% ipython --no-banner

In [1]: import numpy as np

In [2]: np.set_printoptions(precision=2, suppress=True, linewidth=120, floatmode="fixed")

In [3]: def rd(a):
   ...:     return np.round(a, 2) + 0
   ...: 

In [4]: f = np.array([1, 0, 0, 0, 0]) + 0.5

In [5]: E = np.eye(5) - 2 * np.outer(f, f) / (f @ f)

In [6]: rd(E)
Out[6]: 
array([[-0.38, -0.46, -0.46, -0.46, -0.46],
       [-0.46,  0.85, -0.15, -0.15, -0.15],
       [-0.46, -0.15,  0.85, -0.15, -0.15],
       [-0.46, -0.15, -0.15,  0.85, -0.15],
       [-0.46, -0.15, -0.15, -0.15,  0.85]])

In [7]: # orthonormal columns

In [8]: O, R = np.linalg.qr(E)

In [9]: np.abs(np.diag(R))
Out[9]: array([1.00, 1.00, 1.00, 1.00, 1.00])

In [10]: abs(R[0, 0]), rd(np.linalg.norm(E[:, 0]))
Out[10]: (np.float64(1.0), np.float64(1.0))

In [11]: np.trace(O @ O.T)
Out[11]: np.float64(5.0)

In [12]: vals, V = np.linalg.eig(E)

In [13]: rd(np.sort(np.linalg.eigvals(np.linalg.inv(E))))
Out[13]: array([-1.00,  1.00,  1.00,  1.00,  1.00])

In [14]: rd(np.prod(vals))
Out[14]: np.float64(-1.0)

In [15]: rd(np.sort(np.linalg.eigvals(E.T)))
Out[15]: array([-1.00,  1.00,  1.00,  1.00,  1.00])

In [16]: rd(np.sort(np.linalg.eigvals(E @ E)))
Out[16]: array([1.00, 1.00, 1.00, 1.00, 1.00])

In [17]: vec = np.array([1, 3, 5, 3, 1])

In [18]: rd(np.linalg.det(E))
Out[18]: np.float64(-1.0)

In [19]: rd(np.sort(np.abs(np.degrees(np.angle(np.linalg.eigvals(E))))))
Out[19]: array([  0.00,   0.00,   0.00,   0.00, 180.00])

In [20]: rd(np.abs(np.linalg.eigvals(E)))
Out[20]: array([1.00, 1.00, 1.00, 1.00, 1.00])

In [21]: rd(E.T @ (E @ vec))
Out[21]: array([1.00, 3.00, 5.00, 3.00, 1.00])

In [22]: rd(np.linalg.norm(E, axis=0))
Out[22]: array([1.00, 1.00, 1.00, 1.00, 1.00])

In [23]: rd(E.T @ E)
Out[23]: 
array([[1.00, 0.00, 0.00, 0.00, 0.00],
       [0.00, 1.00, 0.00, 0.00, 0.00],
       [0.00, 0.00, 1.00, 0.00, 0.00],
       [0.00, 0.00, 0.00, 1.00, 0.00],
       [0.00, 0.00, 0.00, 0.00, 1.00]])

In [24]: rd(np.linalg.svd(E, compute_uv=False))
Out[24]: array([1.00, 1.00, 1.00, 1.00, 1.00])

In [25]: other = np.array([[0, 3], [-1, -3], [-1, -3]])

In [26]: W0 = np.tile(other, (2, 3))

In [27]: W0
Out[27]: 
array([[ 0,  3,  0,  3,  0,  3],
       [-1, -3, -1, -3, -1, -3],
       [-1, -3, -1, -3, -1, -3],
       [ 0,  3,  0,  3,  0,  3],
       [-1, -3, -1, -3, -1, -3],
       [-1, -3, -1, -3, -1, -3]])

In [28]: # row 2 repeats row 1

In [29]: rd(np.linalg.det(W0))
Out[29]: np.float64(0.0)

In [30]: np.allclose(W0, W0.T)
Out[30]: False

In [31]: rd(np.abs(np.linalg.eigvals(W0)).max())
Out[31]: np.float64(5.0)

In [32]: U, s, Vh = np.linalg.svd(W0)

In [33]: np.argmax(s[:-1] / (s[1:] + 1e-6)) + 1
Out[33]: np.int64(2)

In [34]: rd(s)
Out[34]: array([13.05,  1.95,  0.00,  0.00,  0.00,  0.00])

In [35]: other = U[:, :2] @ np.diag(s[:2]) @ Vh[:2]

In [36]: rd(np.linalg.norm(W0 - other, 2)), rd(s[2])
Out[36]: (np.float64(0.0), np.float64(0.0))

In [37]: rd(other)
Out[37]: 
array([[ 0.00,  3.00,  0.00,  3.00,  0.00,  3.00],
       [-1.00, -3.00, -1.00, -3.00, -1.00, -3.00],
       [-1.00, -3.00, -1.00, -3.00, -1.00, -3.00],
       [ 0.00,  3.00,  0.00,  3.00,  0.00,  3.00],
       [-1.00, -3.00, -1.00, -3.00, -1.00, -3.00],
       [-1.00, -3.00, -1.00, -3.00, -1.00, -3.00]])

In [38]: rd(np.abs(W0 - other).max())
Out[38]: np.float64(0.0)
